% ipython --no-banner

In [1]: import numpy as np

In [2]: np.set_printoptions(precision=2, suppress=True, linewidth=200)

In [3]: sig = 20 * 0.7 ** np.arange(3)

In [4]: O, _ = np.linalg.qr(np.array([[-0.4, 0.4, 0.2], [1.2, 1.6, -0.2], [-1.2, -1.2, -2.5]]))

In [5]: rng = np.random.default_rng(75)

In [6]: W0 = rng.normal(size=(13, 3)) * sig @ O

In [7]: W0
Out[7]: 
array([[  6.17,  18.08,  13.17],
       [  2.75, -10.77,   1.89],
       [ -4.28, -15.14,  19.54],
       [  2.35,   8.09, -16.09],
       [-13.59,  -5.21,   8.24],
       [  7.  ,  27.21,  -2.78],
       [  2.95,  -1.94,  -8.8 ],
       [  3.79,   4.72,  21.14],
       [ -0.57, -15.13,   6.47],
       [  9.06,  11.27,  -3.46],
       [ -4.86,  -9.23, -12.73],
       [  4.12,  -8.51,  -1.3 ],
       [  2.14,  24.02,  -4.31]])

In [8]: cen = W0 - W0.mean(axis=0)

In [9]: left, sig, Vt = np.linalg.svd(cen, full_matrices=False)

In [10]: np.abs(Vt[0]).argmax()
Out[10]: np.int64(1)

In [11]: print(np.abs(left[:, 0]).argmax())
5

In [12]: sig ** 2 / (sig ** 2).sum()
Out[12]: array([0.61, 0.32, 0.06])

In [13]: round(float((sig ** 2).sum() ** 2 / (sig ** 4).sum()), 2)
Out[13]: 2.06

In [14]: print(np.abs(Vt[-1]))
[0.97 0.24 0.03]

In [15]: (np.sign(left[:, 0]) == np.sign(left[0, 0])).astype(int)
Out[15]: array([1, 0, 0, 1, 0, 1, 0, 0, 0, 1, 0, 0, 1])

In [16]: print(np.linalg.matrix_rank(cen))
3

In [17]: M2 = np.c_[W0[:, :1] @ np.array([[1]]), np.array([-7, 8, -2, 0, 2, -2, 3, -4, 5, 3, -3, 9, 3])]

In [18]: M2
Out[18]: 
array([[  6.17,  -7.  ],
       [  2.75,   8.  ],
       [ -4.28,  -2.  ],
       [  2.35,   0.  ],
       [-13.59,   2.  ],
       [  7.  ,  -2.  ],
       [  2.95,   3.  ],
       [  3.79,  -4.  ],
       [ -0.57,   5.  ],
       [  9.06,   3.  ],
       [ -4.86,  -3.  ],
       [  4.12,   9.  ],
       [  2.14,   3.  ]])

In [19]: np.linalg.matrix_rank(M2)
Out[19]: np.int64(2)

In [20]: print(np.round(np.linalg.lstsq(W0, M2[:, 0])[0], 2) + 0)
[1. 0. 0.]

In [21]: np.linalg.norm(np.linalg.qr(W0)[0].T @ M2, axis=0) ** 2 / ((M2 ** 2).sum(axis=0) + 1e-12)
Out[21]: array([1.  , 0.29])

In [22]: np.linalg.matrix_rank(np.c_[W0, M2])
Out[22]: np.int64(4)

In [23]: C = W0[[10, 6]].astype(float)

In [24]: for _ in range(3):
    ...:     lab = np.linalg.norm(W0[:, None] - C, axis=-1).argmin(axis=1)
    ...:     C = np.array([W0[lab == j].mean(axis=0) for j in range(2)])
    ...: 

In [25]: lab
Out[25]: array([1, 0, 0, 1, 0, 1, 1, 1, 0, 1, 0, 0, 1])

In [26]: print(C)
[[ -2.74 -10.66   3.69]
 [  4.78  13.06  -0.16]]

In [27]: np.bincount(lab)
Out[27]: array([6, 7])

In [28]: C[1] - C[0]
Out[28]: array([ 7.52, 23.73, -3.85])

In [29]: x = np.array([-3, 0, -3])

In [30]: h1 = np.maximum(W0 @ x, 0)

In [31]: print(np.tanh(W0 @ x))
[-1. -1. -1.  1.  1. -1.  1. -1. -1. -1.  1. -1.  1.]

In [32]: W0 * (h1 > 1e-9)[:, None]
Out[32]: 
array([[  0.  ,   0.  ,   0.  ],
       [  0.  ,  -0.  ,   0.  ],
       [ -0.  ,  -0.  ,   0.  ],
       [  2.35,   8.09, -16.09],
       [-13.59,  -5.21,   8.24],
       [  0.  ,   0.  ,  -0.  ],
       [  2.95,  -1.94,  -8.8 ],
       [  0.  ,   0.  ,   0.  ],
       [ -0.  ,  -0.  ,   0.  ],
       [  0.  ,   0.  ,  -0.  ],
       [ -4.86,  -9.23, -12.73],
       [  0.  ,  -0.  ,  -0.  ],
       [  2.14,  24.02,  -4.31]])

In [33]: h1
Out[33]: array([ 0.  ,  0.  ,  0.  , 41.21, 16.05,  0.  , 17.53,  0.  ,  0.  ,  0.  , 52.76,  0.  ,  6.51])

In [34]: A = np.loadtxt("mat.csv", delimiter=",")

In [35]: print(A)
[[0. 1. 0. 1.]
 [0. 2. 0. 2.]
 [0. 0. 2. 0.]
 [1. 0. 0. 0.]]

In [36]: M2 = A / np.sqrt((A ** 2).mean(axis=1, keepdims=True))

In [37]: np.linalg.matrix_rank(M2) == np.linalg.matrix_rank(A)
Out[37]: np.True_

In [38]: print(np.linalg.norm(M2, axis=1))
[2. 2. 2. 2.]

In [39]: np.linalg.matrix_rank(A - A.mean(axis=1, keepdims=True))
Out[39]: np.int64(2)

In [40]: X = np.loadtxt("x.csv", delimiter=",")

In [41]: X
Out[41]: 
array([[-3., -3.,  0.,  0.],
       [ 0.,  3.,  0.,  0.],
       [ 0.,  0., -3., -3.],
       [ 0.,  0.,  0.,  3.]])

In [42]: gram = X.T @ X

In [43]: np.linalg.matrix_rank(gram)
Out[43]: np.int64(4)

In [44]: print(np.linalg.svd(X, compute_uv=False) ** 2)
[23.56 23.56  3.44  3.44]

In [45]: np.diag(gram)
Out[45]: array([ 9., 18.,  9., 18.])

In [46]: round(np.linalg.det(X), 2)
Out[46]: np.float64(81.0)

In [47]: (X != 0).astype(int)
Out[47]: 
array([[1, 1, 0, 0],
       [0, 1, 0, 0],
       [0, 0, 1, 1],
       [0, 0, 0, 1]])

In [48]: (np.linalg.matrix_power((X != 0) + (X.T != 0) + np.eye(4), 4) > 0).astype(int)
Out[48]: 
array([[1, 1, 0, 0],
       [1, 1, 0, 0],
       [0, 0, 1, 1],
       [0, 0, 1, 1]])

In [49]: print(np.flatnonzero(np.linalg.matrix_power((X != 0) + (X.T != 0) + np.eye(4), 4)[3]))
[2 3]

In [50]: M2 = X[0, 0] * X[1:] - np.outer(X[1:, 0], X[0])

In [51]: M2
Out[51]: 
array([[ 0., -9., -0., -0.],
       [ 0.,  0.,  9.,  9.],
       [ 0.,  0., -0., -9.]])

In [52]: X[:, 0] / X[0, 0]
Out[52]: array([ 1., -0., -0., -0.])

In [53]: np.flatnonzero(~M2.round(6).any(axis=1))
Out[53]: array([], dtype=int64)

In [54]: np.linalg.matrix_rank(M2), np.linalg.matrix_rank(X)
Out[54]: (np.int64(3), np.int64(4))

In [55]: K = np.loadtxt("dump.csv", delimiter=",")

In [56]: K
Out[56]: 
array([[ 5.,  5.,  5.,  5.],
       [ 5., 10., 10., 10.],
       [ 5., 10., 15., 15.],
       [ 5., 10., 15., 20.]])

In [57]: print(round(float(np.linalg.det(A)), 2))
0.0

In [58]: np.round(np.sort(np.linalg.eigvals(A).real), 2) + 0
Out[58]: array([-0.41,  0.  ,  2.  ,  2.41])

In [59]: (A != 0).astype(int)
Out[59]: 
array([[0, 1, 0, 1],
       [0, 1, 0, 1],
       [0, 0, 1, 0],
       [1, 0, 0, 0]])

In [60]: (np.linalg.matrix_power((A != 0) + (A.T != 0) + np.eye(4), 4) > 0).astype(int)
Out[60]: 
array([[1, 1, 0, 1],
       [1, 1, 0, 1],
       [0, 0, 1, 0],
       [1, 1, 0, 1]])

In [61]: A @ A
Out[61]: 
array([[1., 2., 0., 2.],
       [2., 4., 0., 4.],
       [0., 0., 4., 0.],
       [0., 1., 0., 1.]])
